% ipython --no-banner

In [1]: import numpy as np

In [2]: np.set_printoptions(precision=2, suppress=True, linewidth=140)

In [3]: W0 = np.load("case14.npy")

In [4]: W0
Out[4]: 
array([[0.33, 0.33, 0.33, 0.  ],
       [0.33, 0.33, 0.33, 0.  ],
       [0.  , 0.5 , 0.5 , 0.  ],
       [0.25, 0.25, 0.25, 0.25]])

In [5]: # columns 1 and 2 are equal

In [6]: r = np.linalg.matrix_rank(W0)

In [7]: print(r)
3

In [8]: null = np.linalg.svd(W0)[2][r:].T

In [9]: print([int(np.linalg.matrix_rank(np.delete(W0, i, axis=0))) for i in range(4)])
[3, 3, 2, 2]

In [10]: np.linalg.matrix_rank(W0.T @ W0), np.linalg.matrix_rank(W0 @ W0.T)
Out[10]: (np.int64(3), np.int64(3))

In [11]: np.round(null @ null.T, 2) + 0
Out[11]: 
array([[ 0. ,  0. ,  0. ,  0. ],
       [ 0. ,  0.5, -0.5,  0. ],
       [ 0. , -0.5,  0.5,  0. ],
       [ 0. ,  0. ,  0. ,  0. ]])

In [12]: np.allclose(W0 @ null, 0)
Out[12]: True

In [13]: F = np.load("w.npy")

In [14]: F
Out[14]: 
array([[ 5,  6,  7],
       [ 8,  9, 10],
       [11, 12, 13]])

In [15]: rng = np.random.default_rng(952)

In [16]: labels = rng.permutation(3)

In [17]: print(labels)
[0 2 1]

In [18]: A2 = F[labels][:, labels]

In [19]: np.round(np.sort(np.abs(np.linalg.eigvals(A2))), 2) + 0
Out[19]: array([ 0.  ,  0.65, 27.65])

In [20]: np.diag(A2)
Out[20]: array([ 5, 13,  9])

In [21]: x = np.array([4, 2, 3])

In [22]: F @ np.eye(3)[2]
Out[22]: array([ 7., 10., 13.])

In [23]: F @ (2 * x)
Out[23]: array([106, 160, 214])

In [24]: np.sign((F @ x).round(6))
Out[24]: array([1, 1, 1])

In [25]: (F @ x).argmax()
Out[25]: np.int64(2)

In [26]: np.linalg.norm(F @ x) <= np.linalg.norm(F, 2) * np.linalg.norm(x) + 1e-9
Out[26]: np.True_

In [27]: print(np.einsum("ij,j->i", F, x))
[ 53  80 107]

In [28]: K = np.loadtxt("m.csv", delimiter=",")

In [29]: K
Out[29]: 
array([[-2.  ,  0.7 , -9.97],
       [-0.7 , -0.6 , -3.48],
       [-0.5 ,  1.1 , -2.49],
       [-1.2 , -2.5 , -5.98],
       [ 0.9 ,  1.5 ,  4.5 ],
       [-1.2 ,  0.3 , -5.99],
       [-1.1 , -1.  , -5.49],
       [ 0.6 ,  0.6 ,  3.03],
       [ 0.3 , -0.1 ,  1.5 ],
       [-0.5 ,  0.2 , -2.47],
       [ 0.4 ,  0.1 ,  1.99],
       [ 0.2 , -0.5 ,  1.02],
       [ 0.7 ,  1.1 ,  3.49],
       [ 0.  , -1.4 ,  0.  ],
       [ 0.4 ,  0.7 ,  1.99],
       [ 0.3 , -1.5 ,  1.52],
       [ 0.8 ,  1.4 ,  4.  ],
       [ 0.8 , -0.1 ,  4.03],
       [-0.6 , -0.5 , -2.98],
       [ 0.2 , -1.5 ,  0.99],
       [ 0.3 ,  0.1 ,  1.51],
       [ 1.4 ,  1.6 ,  7.  ]])

In [30]: labels = K[:, 2] > np.median(K[:, 2])

In [31]: r0 = K[labels].mean(axis=0) - K[~labels].mean(axis=0)

In [32]: r0
Out[32]: array([1.3 , 1.01, 6.49])

In [33]: np.argsort(-np.abs(r0).round(6), kind="stable")
Out[33]: array([2, 0, 1])
